% ipython --no-banner

In [1]: import numpy as np

In [2]: import numpy.linalg as la

In [3]: np.set_printoptions(precision=1, suppress=True, linewidth=200)

In [4]: def rnd(a):
   ...:     return np.round(a, 1) + 0
   ...: 

In [5]: mat = np.load("dump.npy")

In [6]: mat
Out[6]: 
array([[-0.7, -0.9, -1. , -0.1,  1. ,  0.9],
       [ 1. , -1. ,  0.9,  0.2,  0.9, -0.4],
       [ 0.8, -1. ,  0.2,  0.9,  0. ,  0.5],
       [-0.8, -1. , -1. ,  0.7,  1. ,  1. ],
       [-0.9, -0.4, -0.9,  1. , -0.6,  0.9],
       [ 0. ,  0.9,  0.7,  0.2, -0.9, -0.7],
       [ 0. ,  0.1,  0.1,  0.4, -0.5,  0. ],
       [ 0.9, -1. , -0.6,  0.5,  1. ,  0.9],
       [-0.2,  0.8,  0.3, -0.2, -0.7, -0.4],
       [-0.3, -1. , -0.9,  0.6,  1. ,  0.9],
       [ 0. ,  0.9,  0.7, -0.3, -0.9, -0.7],
       [ 1. , -0.8,  1. , -0.8, -0.2, -1. ],
       [-0.6,  1. ,  0.7, -1. , -0.8, -0.9],
       [-0.8,  1. ,  0.8, -0.3, -1. , -0.9],
       [-0.6,  1. ,  0.6, -1. , -0.7, -0.9],
       [-0.5,  0.6, -0.2, -0.1, -0.3,  0. ]])

In [7]: rng = np.random.default_rng(12484)

In [8]: z = rng.permutation(6)

In [9]: B = mat[:, z] * rng.choice([-1, 1], 6)

In [10]: B
Out[10]: 
array([[-0.7,  1. , -0.9, -1. , -0.1,  0.9],
       [ 1. ,  0.9, -1. ,  0.9,  0.2, -0.4],
       [ 0.8,  0. , -1. ,  0.2,  0.9,  0.5],
       [-0.8,  1. , -1. , -1. ,  0.7,  1. ],
       [-0.9, -0.6, -0.4, -0.9,  1. ,  0.9],
       [ 0. , -0.9,  0.9,  0.7,  0.2, -0.7],
       [ 0. , -0.5,  0.1,  0.1,  0.4,  0. ],
       [ 0.9,  1. , -1. , -0.6,  0.5,  0.9],
       [-0.2, -0.7,  0.8,  0.3, -0.2, -0.4],
       [-0.3,  1. , -1. , -0.9,  0.6,  0.9],
       [ 0. , -0.9,  0.9,  0.7, -0.3, -0.7],
       [ 1. , -0.2, -0.8,  1. , -0.8, -1. ],
       [-0.6, -0.8,  1. ,  0.7, -1. , -0.9],
       [-0.8, -1. ,  1. ,  0.8, -0.3, -0.9],
       [-0.6, -0.7,  1. ,  0.6, -1. , -0.9],
       [-0.5, -0.3,  0.6, -0.2, -0.1,  0. ]])

In [11]: U, _, vt = la.svd(mat.T @ B)

In [12]: rnd(la.lstsq(mat, B)[0])
Out[12]: 
array([[1., 0., 0., 0., 0., 0.],
       [0., 0., 1., 0., 0., 0.],
       [0., 0., 0., 1., 0., 0.],
       [0., 0., 0., 0., 1., 0.],
       [0., 1., 0., 0., 0., 0.],
       [0., 0., 0., 0., 0., 1.]])

In [13]: z
Out[13]: array([0, 4, 1, 2, 3, 5])

In [14]: cent = mat[[10, 7]].astype(float)

In [15]: for _ in range(6):
    ...:     z = la.norm(mat[:, None] - cent, axis=-1).argmin(axis=1)
    ...:     cent = np.array([mat[z == j].mean(axis=0) for j in range(2)])
    ...: 

In [16]: z
Out[16]: array([1, 1, 1, 1, 1, 0, 0, 1, 0, 1, 0, 0, 0, 0, 0, 0])

In [17]: rnd(cent)
Out[17]: 
array([[-0.2,  0.6,  0.5, -0.3, -0.7, -0.6],
       [ 0. , -0.9, -0.5,  0.5,  0.6,  0.7]])

In [18]: z = mat[:, 3] > np.median(mat[:, 3])

In [19]: f = mat[z].mean(axis=0) - mat[~z].mean(axis=0)

In [20]: rnd(f)
Out[20]: array([ 0.4, -1. , -0.6,  1. ,  0.7,  0.9])

In [21]: z.astype(int)
Out[21]: array([0, 1, 1, 1, 1, 1, 1, 1, 0, 1, 0, 0, 0, 0, 0, 0])

In [22]: d = la.norm(mat[:, None] - mat[None], axis=-1)

In [23]: print(d[7].round(6).argsort(kind="stable")[:4])
[7 9 2 0]

In [24]: np.flatnonzero(d[7] < d.mean() / 2)
Out[24]: array([7])

In [25]: np.unravel_index(d.round(6).argmax(), d.shape)
Out[25]: (np.int64(7), np.int64(13))

In [26]: rnd(d[:5, :5])
Out[26]: 
array([[0. , 2.9, 2.4, 0.8, 2. ],
       [2.9, 0. , 1.6, 3. , 3.4],
       [2.4, 1.6, 0. , 2.3, 2.2],
       [0.8, 3. , 2.3, 0. , 1.7],
       [2. , 3.4, 2.2, 1.7, 0. ]])

In [27]: rnd(la.norm(mat - mat.mean(axis=0), axis=1))
Out[27]: array([2.1, 2. , 1.7, 2.3, 1.9, 1.5, 0.6, 2.2, 1.1, 2.1, 1.6, 2.1, 2. , 1.9, 1.9, 0.8])

In [28]: d.mean(axis=1).argmax()
Out[28]: np.int64(3)

In [29]: J = np.vander(np.arange(11) - 3, 4, increasing=True)

In [30]: J
Out[30]: 
array([[  1,  -3,   9, -27],
       [  1,  -2,   4,  -8],
       [  1,  -1,   1,  -1],
       [  1,   0,   0,   0],
       [  1,   1,   1,   1],
       [  1,   2,   4,   8],
       [  1,   3,   9,  27],
       [  1,   4,  16,  64],
       [  1,   5,  25, 125],
       [  1,   6,  36, 216],
       [  1,   7,  49, 343]])

In [31]: # column 3 dominates

In [32]: f, r1 = J[8], J[5]

In [33]: f @ r1
Out[33]: np.int64(1111)

In [34]: pr = (f @ r1) / (f @ f) * f

In [35]: rnd(la.norm(f + r1) ** 2 + la.norm(f - r1) ** 2)
Out[35]: np.float64(32722.0)

In [36]: la.matrix_rank(np.outer(f, r1))
Out[36]: np.int64(1)

In [37]: print(np.outer(f, r1))
[[   1    2    4    8]
 [   5   10   20   40]
 [  25   50  100  200]
 [ 125  250  500 1000]]

In [38]: rnd((r1 - pr) @ f)
Out[38]: np.float64(0.0)

In [39]: f = np.array([2, 2, 2, 3, 5, -3, 4, -4, -3])

In [40]: W0 = -2 * np.eye(9) + np.outer(f, f)

In [41]: print(W0)
[[  2.   4.   4.   6.  10.  -6.   8.  -8.  -6.]
 [  4.   2.   4.   6.  10.  -6.   8.  -8.  -6.]
 [  4.   4.   2.   6.  10.  -6.   8.  -8.  -6.]
 [  6.   6.   6.   7.  15.  -9.  12. -12.  -9.]
 [ 10.  10.  10.  15.  23. -15.  20. -20. -15.]
 [ -6.  -6.  -6.  -9. -15.   7. -12.  12.   9.]
 [  8.   8.   8.  12.  20. -12.  14. -16. -12.]
 [ -8.  -8.  -8. -12. -20.  12. -16.  14.  12.]
 [ -6.  -6.  -6.  -9. -15.   9. -12.  12.   7.]]

In [42]: B = W0 + rng.integers(-2, 3, (9, 1)) @ rng.integers(-2, 3, (1, 9))

In [43]: B
Out[43]: 
array([[  6.,   0.,   6.,   8.,   8.,  -8.,  12.,  -8.,  -2.],
       [  8.,  -2.,   6.,   8.,   8.,  -8.,  12.,  -8.,  -2.],
       [  0.,   8.,   0.,   4.,  12.,  -4.,   4.,  -8., -10.],
       [  6.,   6.,   6.,   7.,  15.,  -9.,  12., -12.,  -9.],
       [ 12.,   8.,  11.,  16.,  22., -16.,  22., -20., -13.],
       [ -2., -10.,  -4.,  -7., -17.,   5.,  -8.,  12.,  13.],
       [  8.,   8.,   8.,  12.,  20., -12.,  14., -16., -12.],
       [ -4., -12.,  -6., -10., -22.,  10., -12.,  14.,  16.],
       [ -2., -10.,  -4.,  -7., -17.,   7.,  -8.,  12.,  11.]])

In [44]: la.matrix_rank(B - W0, tol=1e-8)
Out[44]: np.int64(1)

In [45]: print(rnd(la.svd(B - W0, compute_uv=False)))
[22.4  0.   0.   0.   0.   0.   0.   0.   0. ]

In [46]: B = W0[0, 0] * W0[1:] - np.outer(W0[1:, 0], W0[0])

In [47]: B
Out[47]: 
array([[  0., -12.,  -8., -12., -20.,  12., -16.,  16.,  12.],
       [  0.,  -8., -12., -12., -20.,  12., -16.,  16.,  12.],
       [  0., -12., -12., -22., -30.,  18., -24.,  24.,  18.],
       [  0., -20., -20., -30., -54.,  30., -40.,  40.,  30.],
       [  0.,  12.,  12.,  18.,  30., -22.,  24., -24., -18.],
       [  0., -16., -16., -24., -40.,  24., -36.,  32.,  24.],
       [  0.,  16.,  16.,  24.,  40., -24.,  32., -36., -24.],
       [  0.,  12.,  12.,  18.,  30., -18.,  24., -24., -22.]])

In [48]: la.matrix_rank(B), la.matrix_rank(W0)
Out[48]: (np.int64(8), np.int64(9))

In [49]: evals, evecs = la.eigvalsh(W0)
---------------------------------------------------------------------------
ValueError                                Traceback (most recent call last)
Cell In[49], line 1
----> 1 evals, evecs = la.eigvalsh(W0)

ValueError: too many values to unpack (expected 2)

In [50]: evals, evecs = la.eigh(W0)

In [51]: print(rnd(evals.sum()), np.trace(W0))
78.0 78.0

In [52]: rnd(np.abs(evecs[:, -1]))
Out[52]: array([0.2, 0.2, 0.2, 0.3, 0.5, 0.3, 0.4, 0.4, 0.3])

In [53]: print(rnd(la.svd(W0, compute_uv=False)))
[94.  2.  2.  2.  2.  2.  2.  2.  2.]

In [54]: rnd(evecs.T @ W0 @ evecs)
Out[54]: 
array([[-2.,  0.,  0.,  0.,  0.,  0.,  0.,  0.,  0.],
       [ 0., -2.,  0.,  0.,  0.,  0.,  0.,  0.,  0.],
       [ 0.,  0., -2.,  0.,  0.,  0.,  0.,  0.,  0.],
       [ 0.,  0.,  0., -2.,  0.,  0.,  0.,  0.,  0.],
       [ 0.,  0.,  0.,  0., -2.,  0.,  0.,  0.,  0.],
       [ 0.,  0.,  0.,  0.,  0., -2.,  0.,  0.,  0.],
       [ 0.,  0.,  0.,  0.,  0.,  0., -2.,  0.,  0.],
       [ 0.,  0.,  0.,  0.,  0.,  0.,  0., -2.,  0.],
       [ 0.,  0.,  0.,  0.,  0.,  0.,  0.,  0., 94.]])

In [55]: rnd(la.eigvalsh(W0 + 5 * np.eye(9)))
Out[55]: array([ 3.,  3.,  3.,  3.,  3.,  3.,  3.,  3., 99.])

In [56]: np.abs(evecs[:, -1]).round(6).argmax()
Out[56]: np.int64(4)

In [57]: rnd(evecs @ np.diag(evals) @ evecs.T)
Out[57]: 
array([[  2.,   4.,   4.,   6.,  10.,  -6.,   8.,  -8.,  -6.],
       [  4.,   2.,   4.,   6.,  10.,  -6.,   8.,  -8.,  -6.],
       [  4.,   4.,   2.,   6.,  10.,  -6.,   8.,  -8.,  -6.],
       [  6.,   6.,   6.,   7.,  15.,  -9.,  12., -12.,  -9.],
       [ 10.,  10.,  10.,  15.,  23., -15.,  20., -20., -15.],
       [ -6.,  -6.,  -6.,  -9., -15.,   7., -12.,  12.,   9.],
       [  8.,   8.,   8.,  12.,  20., -12.,  14., -16., -12.],
       [ -8.,  -8.,  -8., -12., -20.,  12., -16.,  14.,  12.],
       [ -6.,  -6.,  -6.,  -9., -15.,   9., -12.,  12.,   7.]])

In [58]: rnd(evecs.T @ evecs)
Out[58]: 
array([[1., 0., 0., 0., 0., 0., 0., 0., 0.],
       [0., 1., 0., 0., 0., 0., 0., 0., 0.],
       [0., 0., 1., 0., 0., 0., 0., 0., 0.],
       [0., 0., 0., 1., 0., 0., 0., 0., 0.],
       [0., 0., 0., 0., 1., 0., 0., 0., 0.],
       [0., 0., 0., 0., 0., 1., 0., 0., 0.],
       [0., 0., 0., 0., 0., 0., 1., 0., 0.],
       [0., 0., 0., 0., 0., 0., 0., 1., 0.],
       [0., 0., 0., 0., 0., 0., 0., 0., 1.]])

In [59]: rnd(la.eigvalsh(W0 @ W0))
Out[59]: array([   4.,    4.,    4.,    4.,    4.,    4.,    4.,    4., 8836.])

In [60]: t3 = np.stack([W0, -2 * W0, W0[::-1]])

In [61]: t3.shape
Out[61]: (3, 9, 9)

In [62]: print(round(np.log10(la.cond(W0))))
2

In [63]: la.cond(W0) > 100
Out[63]: np.False_

In [64]: print(la.matrix_rank(W0, rtol=0.1))
1

In [65]: rnd(np.abs(la.svd(W0)[2][-1]))
Out[65]: array([1. , 0. , 0. , 0.1, 0.1, 0.1, 0.1, 0.1, 0.1])

In [66]: E = np.diag(5 * np.array([3, 5, 8, 1, 3, 9, 8, 8, 2, 2, 2, 9])) + np.array([[3, -2, -1, 3, 4, 4, 5, -1, -5, 1, -5, -1],
    ...:     [-1, 3, 3, -1, 0, -3, 3, -4, 1, 0, -5, -3],
    ...:     [1, 3, 4, -1, 2, -1, 2, 4, -3, 2, -4, 5],
    ...:     [-2, -5, 0, 3, 1, 5, -2, -4, 0, -3, -4, -5],
    ...:     [-4, -5, -5, -3, 4, -3, -3, -3, 5, 1, 4, -5],
    ...:     [5, -3, 1, 1, -5, 4, -3, -2, 1, -4, 4, -4],
    ...:     [4, -1, 1, -4, 3, 5, 1, 3, 5, -4, 2, 5],
    ...:     [-2, 4, 0, 1, 5, -5, 1, -5, 0, -5, -2, -1],
    ...:     [1, -1, 5, 3, -5, 3, 5, -3, -2, 4, -1, 4],
    ...:     [5, 1, -3, -1, -2, -2, 4, 0, -1, 3, -4, -3],
    ...:     [-3, -4, 3, -5, -5, 3, 3, 5, -3, 0, 3, -4],
    ...:     [4, -2, -1, -1, -5, -3, 3, -3, 3, -5, 4, -4]])

In [67]: E
Out[67]: 
array([[18, -2, -1,  3,  4,  4,  5, -1, -5,  1, -5, -1],
       [-1, 28,  3, -1,  0, -3,  3, -4,  1,  0, -5, -3],
       [ 1,  3, 44, -1,  2, -1,  2,  4, -3,  2, -4,  5],
       [-2, -5,  0,  8,  1,  5, -2, -4,  0, -3, -4, -5],
       [-4, -5, -5, -3, 19, -3, -3, -3,  5,  1,  4, -5],
       [ 5, -3,  1,  1, -5, 49, -3, -2,  1, -4,  4, -4],
       [ 4, -1,  1, -4,  3,  5, 41,  3,  5, -4,  2,  5],
       [-2,  4,  0,  1,  5, -5,  1, 35,  0, -5, -2, -1],
       [ 1, -1,  5,  3, -5,  3,  5, -3,  8,  4, -1,  4],
       [ 5,  1, -3, -1, -2, -2,  4,  0, -1, 13, -4, -3],
       [-3, -4,  3, -5, -5,  3,  3,  5, -3,  0, 13, -4],
       [ 4, -2, -1, -1, -5, -3,  3, -3,  3, -5,  4, 41]])

In [68]: x = np.array([3, 2, 6, 6, 5, 8, 2, 1, 1, 8, 1, 9])

In [69]: y = E @ x

In [70]: beta, lr = np.zeros(12), 1 / la.norm(E, 2) ** 2

In [71]: for i in range(60):
    ...:     beta -= lr * E.T @ (E @ beta - y)
    ...:     if i % 10 == 0: print(i, round(la.norm(E @ beta - y), 1))
    ...: 
0 184.4
10 65.7
20 40.9
30 31.4
40 27.3
50 25.3

In [72]: print(rnd(beta))
[ 4.3  1.1  6.1  1.1  3.7  7.7  1.3  0.9  3.4  5.7 -1.6  8.3]

In [73]: rnd(la.cond(E))
Out[73]: np.float64(15.3)

In [74]: x = np.array([-3, -1, 1, 0, 0, -3, 3, 1, 2, -1, -2, 0])

In [75]: h = np.maximum(E @ x, 0)

In [76]: E * (h > 1e-9)[:, None]
Out[76]: 
array([[ 0,  0,  0,  0,  0,  0,  0,  0,  0,  0,  0,  0],
       [-1, 28,  3, -1,  0, -3,  3, -4,  1,  0, -5, -3],
       [ 1,  3, 44, -1,  2, -1,  2,  4, -3,  2, -4,  5],
       [ 0,  0,  0,  0,  0,  0,  0,  0,  0,  0,  0,  0],
       [-4, -5, -5, -3, 19, -3, -3, -3,  5,  1,  4, -5],
       [ 0,  0,  0,  0,  0,  0,  0,  0,  0,  0,  0,  0],
       [ 4, -1,  1, -4,  3,  5, 41,  3,  5, -4,  2,  5],
       [-2,  4,  0,  1,  5, -5,  1, 35,  0, -5, -2, -1],
       [ 1, -1,  5,  3, -5,  3,  5, -3,  8,  4, -1,  4],
       [ 0,  0,  0,  0,  0,  0,  0,  0,  0,  0,  0,  0],
       [ 0,  0,  0,  0,  0,  0,  0,  0,  0,  0,  0,  0],
       [ 4, -2, -1, -1, -5, -3,  3, -3,  3, -5,  4, 41]])

In [77]: np.flatnonzero(h > 1e-9)
Out[77]: array([ 1,  2,  4,  6,  7,  8, 11])

In [78]: np.maximum(E @ x, 0) - np.maximum(-E @ x, 0)
Out[78]: array([ -52,    4,   51,   -3,   10, -171,  111,   64,   20,   -8,  -11,    7])

In [79]: np.maximum(E @ (3 * x), 0)
Out[79]: array([  0,  12, 153,   0,  30,   0, 333, 192,  60,   0,   0,  21])
